% python3 -q
>>> import numpy as np
>>> np.set_printoptions(precision=2, suppress=True, linewidth=140)
>>> def tidy(a):
...     return np.round(a, 2) + 0
... 
>>> E = np.array([[-3, -2, -1, 0, 1], [2, 3, 4, 5, 6], [7, 8, 9, 10, 11]])
>>> print(E)
[[-3 -2 -1  0  1]
 [ 2  3  4  5  6]
 [ 7  8  9 10 11]]
>>> r0, v = E[0], E[1]
>>> print(r0 @ v)
-10
>>> pr = (r0 @ v) / (r0 @ r0) * r0
>>> print(tidy(np.linalg.norm(r0 + v) ** 2 + np.linalg.norm(r0 - v) ** 2))
210.0
>>> print(np.linalg.matrix_rank(np.outer(r0, v)))
1
>>> print((v - pr) @ r0)
0.0
>>> print(tidy(pr))
[ 2.    1.33  0.67  0.   -0.67]
>>> U, sv, vt = np.linalg.svd(E)
>>> print(np.argmax(sv[:-1] / (sv[1:] + 1e-6)) + 1)
2
>>> print(tidy(sv))
[22.48  3.85  0.  ]
>>> A2 = U[:, :2] @ np.diag(sv[:2]) @ vt[:2]
>>> print(np.linalg.matrix_rank(E, rtol=0.05))
2
>>> print(tidy(np.abs(E - A2).max()))
0.0
>>> U, sv, vt = np.linalg.svd(E)
>>> vecs = vt[:(sv > 1e-8).sum()]
>>> rng = np.random.default_rng(32)
>>> x = E[0] + -2 * E[2] + rng.integers(2) * np.eye(5)[2]
>>> print(x)
[-17. -18. -18. -20. -21.]
>>> print(np.allclose(vecs.T @ vecs @ x, x))
False
>>> print(tidy(np.linalg.norm(x - vecs.T @ vecs @ x)))
0.89
>>> rank = np.linalg.matrix_rank(E)
>>> print(rank)
2
>>> ns = np.linalg.svd(E)[2][rank:].T
>>> print(np.allclose(E @ ns, 0))
True
>>> print(ns.shape)
(5, 3)
>>> print(tidy(ns @ ns.T))
[[ 0.4 -0.4 -0.2  0.   0.2]
 [-0.4  0.7 -0.2 -0.1  0. ]
 [-0.2 -0.2  0.8 -0.2 -0.2]
 [ 0.  -0.1 -0.2  0.7 -0.4]
 [ 0.2  0.  -0.2 -0.4  0.4]]
>>> print([int(np.linalg.matrix_rank(E[:i])) for i in range(1, len(E) + 1)])
[1, 2, 2]
>>> data = np.load("case9.npy")
>>> print(data)
[[-9. -3.  2.  0.  1.]
 [ 3.  5.  4.  0.  2.]
 [ 0.  0.  2.  1.  1.]
 [ 0.  0.  3.  3.  0.]
 [ 0.  0.  3.  3.  2.]]
>>> print(tidy(np.linalg.norm(E, 2) / np.linalg.norm(E)))
0.99
>>> print(np.linalg.matrix_rank(E, rtol=0.1))
2
>>> print(np.argsort(-np.linalg.norm(E, axis=0).round(6), kind="stable")[:3])
[4 3 2]
>>> print(np.linalg.cond(E) > 100)
True
>>> A2 = data / np.sqrt((data ** 2).mean(axis=1, keepdims=True))
>>> print(np.linalg.matrix_rank(data - data.mean(axis=1, keepdims=True)))
4
>>> A2 = np.array([[1, 2], [3, 1], [2, 2], [2, 2], [0, 0]])
>>> print(np.einsum("ik,kj->ji", data, A2))
[[-14.  26.   6.  12.  12.]
 [-17.  19.   6.  12.  12.]]
>>> print(np.einsum("ij->j", data))
[-6.  2. 14.  7.  6.]
>>> print(np.einsum("ik,kj->ij", data, A2))
[[-14. -17.]
 [ 26.  19.]
 [  6.   6.]
 [ 12.  12.]
 [ 12.  12.]]
>>> print(A2.T @ data.T)
[[-14.  26.   6.  12.  12.]
 [-17.  19.   6.  12.  12.]]
>>> print(np.linalg.matrix_rank(data @ A2))
2
>>> A2 = np.array([[2, 0, 1, 0, 2],
...     [3, 0, 3, 2, 0],
...     [1, 3, 1, 2, 0],
...     [2, 2, 1, 3, 0],
...     [0, 2, 1, 2, 1]])
>>> feats = np.triu(A2, 1)
>>> print(feats)
[[0 0 1 0 2]
 [0 0 3 2 0]
 [0 0 0 2 0]
 [0 0 0 0 0]
 [0 0 0 0 0]]
>>> U, sv, vt = np.linalg.svd(feats)
>>> print(tidy(sv))
[3.91 2.17 1.41 0.   0.  ]
>>> A2 = U[:, :3] @ np.diag(sv[:3]) @ vt[:3]
>>> print(tidy(np.abs(feats - A2).max()))
0.0
>>> print(tidy(np.linalg.norm(feats - A2) / np.linalg.norm(feats)))
0.0
>>> print(tidy(A2))
[[0. 0. 1. 0. 2.]
 [0. 0. 3. 2. 0.]
 [0. 0. 0. 2. 0.]
 [0. 0. 0. 0. 0.]
 [0. 0. 0. 0. 0.]]
>>> sv = 3 * 0.7 ** np.arange(4)
>>> q, _ = np.linalg.qr(np.array([[0.7, -1.1, 0.1, -0.5],
...     [0.0, 1.8, -0.3, -1.2],
...     [0.1, -0.6, 0.2, 0.9],
...     [0.3, 1.0, 1.4, -0.3]]))
>>> K = rng.normal(size=(16, 4)) * sv @ q
>>> print(tidy(K))
[[-1.92  1.08  1.06 -0.7 ]
 [ 5.74 -2.54  1.53 -2.41]
 [ 2.3  -0.27 -2.9  -0.35]
 [-0.84  1.17 -0.15 -0.31]
 [-0.78  0.08 -1.24  2.23]
 [ 1.21 -0.28  0.38  0.63]
 [ 0.52 -1.2  -0.33 -2.17]
 [ 0.97 -5.18  1.76 -2.98]
 [ 2.08  1.24  0.31 -1.  ]
 [ 1.48 -0.58 -1.29 -3.84]
 [ 2.97  2.14 -2.13 -1.02]
 [ 1.07 -3.2   2.2  -1.41]
 [ 2.16 -1.83  0.9  -2.94]
 [ 3.42 -0.48 -2.3  -2.27]
 [ 3.19 -1.02 -1.03 -1.67]
 [-0.09  0.31  0.81  0.71]]
>>> C = K[[0, 14]].astype(float)
>>> for _ in range(5):
...     lab = np.linalg.norm(K[:, None] - C, axis=-1).argmin(axis=1)
...     C = np.array([K[lab == j].mean(axis=0) for j in range(2)])
... 
>>> print(lab)
[0 1 1 0 0 0 1 1 1 1 1 1 1 1 1 0]
>>> print(tidy(C[1] - C[0]))
[ 2.84 -1.65 -0.47 -2.52]
>>> print(tidy(C))
[[-0.48  0.48  0.17  0.51]
 [ 2.36 -1.18 -0.3  -2.  ]]
>>> x = np.array([-3, 4, -1, 0])
>>> print(tidy((C * x).sum(axis=1)))
[  3.18 -11.47]
>>> print((C @ x).argmax())
0
>>> print(tidy(np.einsum("ij,j->i", C, x)))
[  3.18 -11.47]
>>> print(tidy(C * x))
[[ 1.45  1.9  -0.17  0.  ]
 [-7.07 -4.71  0.3   0.  ]]
>>> A2 = np.c_[K[:, :3] @ np.array([[-5, -7, -1], [8, -4, -1], [-1, 4, -2]]), np.array([2, 1, 1, 1, 0, 2, 1, 2, -1, 0, 1, 2, -1, 0, 2, 0])]
>>> print(tidy(A2))
[[ 17.18  13.33  -1.28   2.  ]
 [-50.58 -23.91  -6.25   1.  ]
 [-10.77 -26.59   3.78   1.  ]
 [ 13.75   0.6   -0.04   1.  ]
 [  5.84   0.19   3.18   0.  ]
 [ -8.64  -5.82  -1.7    2.  ]
 [-11.89  -0.11   1.35   1.  ]
 [-48.05  20.94   0.68   2.  ]
 [ -0.74 -18.29  -3.94  -1.  ]
 [-10.78 -13.23   1.68   0.  ]
 [  4.34 -37.88  -0.85   1.  ]
 [-33.19  14.08  -2.26   2.  ]
 [-26.38  -4.16  -2.13  -1.  ]
 [-18.65 -31.25   1.66   0.  ]
 [-23.09 -22.33  -0.09   2.  ]
 [  2.12   2.62  -1.84   0.  ]]
>>> print(tidy(np.linalg.lstsq(K, A2[:, 0])[0]))
[-5.  8. -1.  0.]
>>> print(tidy(np.linalg.norm(A2 - K @ np.linalg.lstsq(K, A2)[0], axis=0)))
[0.  0.  0.  4.6]
>>> print(np.linalg.matrix_rank(A2))
4
>>> print(np.linalg.matrix_rank(np.c_[K, A2]))
5
>>> cen = (A2 - A2.mean(axis=0)) / A2.std(axis=0)
>>> print(np.argwhere(np.abs(cen) > 2))
[[1 2]]
>>> print(tidy(cen.std(axis=0)))
[1. 1. 1. 1.]
>>> b = np.linalg.lstsq(np.delete(cen, 2, axis=1), cen[:, 2])[0]
>>> print(tidy(1 - np.var(cen[:, 2] - np.delete(cen, 2, axis=1) @ b)))
0.08
>>> cen = (K - K.mean(axis=0)) / K.std(axis=0)
>>> print(tidy(cen.std(axis=0)))
[1. 1. 1. 1.]
>>> b = np.linalg.lstsq(np.delete(cen, 3, axis=1), cen[:, 3])[0]
>>> print(tidy(1 - np.var(cen[:, 3] - np.delete(cen, 3, axis=1) @ b)))
0.38
>>> X = np.loadtxt("sample9.csv", delimiter=",")
>>> print(X)
[[ 0.4 -0.3  1.3  0.9]
 [ 1.6  0.  -0.2 -0.4]
 [ 0.1  0.9 -1.9 -0.3]
 [ 1.4 -1.8  2.1  0.7]
 [-2.  -4.  -6.  -8. ]
 [-2.  -0.5 -1.   0.5]
 [ 1.2 -0.7 -0.2  1.1]
 [ 1.9 -0.3  1.2  0.9]
 [-0.2 -0.7 -0.4  0.2]
 [-0.5  0.9  1.4 -0.3]]
>>> cen = X - X.mean(axis=0)
>>> vecs = np.linalg.svd(cen)[2][:1]
>>> A2 = cen - cen @ vecs.T @ vecs
>>> print(tidy(np.cov(cen @ vecs.T, rowvar=False)))
13.81
>>> print(tidy(np.linalg.norm(A2) / np.linalg.norm(cen)))
0.42
>>> print(tidy((cen @ vecs.T).std(axis=0)))
[3.53]
>>> print(tidy(A2.std(axis=0)))
[0.99 0.9  0.71 0.57]
>>> print(np.linalg.norm(A2, axis=1).round(6).argmax())
5
